$ python3 -q
>>> import numpy as np
>>> from numpy import linalg as LA
>>> np.set_printoptions(precision=3, suppress=True, linewidth=100, floatmode="fixed")
>>> def tidy(a):
...     return np.round(a, 3) + 0
... 
>>> data = np.load("mat.npy")
>>> tidy(data)
array([[ 0.358, -0.282,  0.119, -0.103,  0.016, -0.178, -0.205,  0.228],
       [-0.282,  0.628, -0.030, -0.248,  0.113,  0.254,  0.042,  0.114],
       [ 0.119, -0.030,  0.795,  0.068,  0.365,  0.076,  0.062,  0.001],
       [-0.103, -0.248,  0.068,  0.730, -0.161,  0.293,  0.090,  0.018],
       [ 0.016,  0.113,  0.365, -0.161,  0.239,  0.008, -0.009, -0.096],
       [-0.178,  0.254,  0.076,  0.293,  0.008,  0.479, -0.241,  0.062],
       [-0.205,  0.042,  0.062,  0.090, -0.009, -0.241,  0.862,  0.071],
       [ 0.228,  0.114,  0.001,  0.018, -0.096,  0.062,  0.071,  0.908]])
>>> r = LA.matrix_rank(data)
>>> r
np.int64(5)
>>> null = LA.svd(data)[2][r:].T
>>> null.shape
(8, 3)
>>> LA.matrix_rank(data.T @ data), LA.matrix_rank(data @ data.T)
(np.int64(5), np.int64(5))
>>> [int(LA.matrix_rank(data[:i])) for i in range(1, len(data) + 1)]
[1, 2, 3, 4, 5, 5, 5, 5]
>>> [int(LA.matrix_rank(data[:, :j + 1])) for j in range(8)]
[1, 2, 3, 4, 5, 5, 5, 5]
>>> np.abs(np.diag(LA.qr(data)[1])) > 1e-9
array([ True,  True,  True,  True,  True, False, False, False])
>>> np.unique(data.round(6), axis=0).shape
(8, 8)
>>> LA.lstsq(data[:-1].T, data[-1])[2]
np.int32(5)
>>> tidy(data @ LA.pinv(data) @ data)
array([[ 0.358, -0.282,  0.119, -0.103,  0.016, -0.178, -0.205,  0.228],
       [-0.282,  0.628, -0.030, -0.248,  0.113,  0.254,  0.042,  0.114],
       [ 0.119, -0.030,  0.795,  0.068,  0.365,  0.076,  0.062,  0.001],
       [-0.103, -0.248,  0.068,  0.730, -0.161,  0.293,  0.090,  0.018],
       [ 0.016,  0.113,  0.365, -0.161,  0.239,  0.008, -0.009, -0.096],
       [-0.178,  0.254,  0.076,  0.293,  0.008,  0.479, -0.241,  0.062],
       [-0.205,  0.042,  0.062,  0.090, -0.009, -0.241,  0.862,  0.071],
       [ 0.228,  0.114,  0.001,  0.018, -0.096,  0.062,  0.071,  0.908]])
>>> np.allclose(data[:-1].T @ LA.lstsq(data[:-1].T, data[-1])[0], data[-1])
True
